>>> import numpy as np
>>> np.set_printoptions(precision=2, suppress=True, linewidth=140)
>>> arr = np.loadtxt("layer15.csv", delimiter=",")
>>> arr
array([[-0.26,  0.32,  2.22,  0.73],
       [ 0.32,  1.96, -0.33, -0.08],
       [ 2.22, -0.33,  1.47, -0.5 ],
       [ 0.73, -0.08, -0.5 ,  2.84]])
>>> [round(float(np.linalg.det(arr[:i, :i])), 2) + 0 for i in range(1, 5)]
[-0.26, -0.61, -11.0, -35.97]
>>> np.all(np.linalg.eigvalsh(arr) > 0)
np.False_
>>> round(float(np.einsum("ij,ji->", arr, arr)), 2)
25.99
>>> print(round(np.linalg.det(arr[::-1]), 2))
-35.97
>>> hat = np.triu(np.array([[5, 8, 7, 8], [-9, 1, 9, 0], [8, -9, 4, 5], [-7, -8, -3, 0]]), 1) + np.eye(4)
>>> A2 = hat @ arr @ np.linalg.inv(hat)
>>> round(np.trace(A2), 2), np.trace(arr)
(np.float64(6.01), np.float64(6.01))
>>> rng = np.random.default_rng(540)
>>> labels = rng.integers(0, 3, 3)
>>> data = (labels[:, None] == labels) * 5 + np.eye(3)
>>> data
array([[6., 5., 5.],
       [5., 6., 5.],
       [5., 5., 6.]])
>>> Lm = np.linalg.cholesky(data)
>>> print(np.linalg.eigvalsh(data).min() > 0)
True
>>> Lm @ Lm.T
array([[6., 5., 5.],
       [5., 6., 5.],
       [5., 5., 6.]])
>>> print(Lm)
[[2.45 0.   0.  ]
 [2.04 1.35 0.  ]
 [2.04 0.62 1.21]]
>>> data / np.sqrt(np.outer(np.diag(data), np.diag(data)))
array([[1.  , 0.83, 0.83],
       [0.83, 1.  , 0.83],
       [0.83, 0.83, 1.  ]])
>>> print(np.prod(np.diag(Lm)) ** 2, round(np.linalg.det(data), 2))
16.0 16.0
>>> ev, evecs = np.linalg.eig(Lm)
>>> np.sort(np.linalg.eigvals(Lm @ Lm))
array([1.45, 1.83, 6.  ])
>>> np.sort(np.linalg.eigvals(Lm.T))
array([1.21, 1.35, 2.45])
>>> ev, evecs = np.linalg.eig(data)
>>> np.sort(np.linalg.eigvals(data @ data))
array([  1.,   1., 256.])
>>> np.sort(np.linalg.eigvals(data.T))
array([ 1.,  1., 16.])
>>> print(ev)
[ 1. 16.  1.]
>>> left, sigma, Vh = np.linalg.svd(data)
>>> sigma
array([16.,  1.,  1.])
>>> A2 = left[:, :1] @ np.diag(sigma[:1]) @ Vh[:1]
>>> np.linalg.matrix_rank(A2)
np.int64(1)
>>> round(float(np.abs(data - A2).max()), 2)
0.67
>>> np.round(np.linalg.norm(data - A2) / np.linalg.norm(data), 2)
np.float64(0.09)
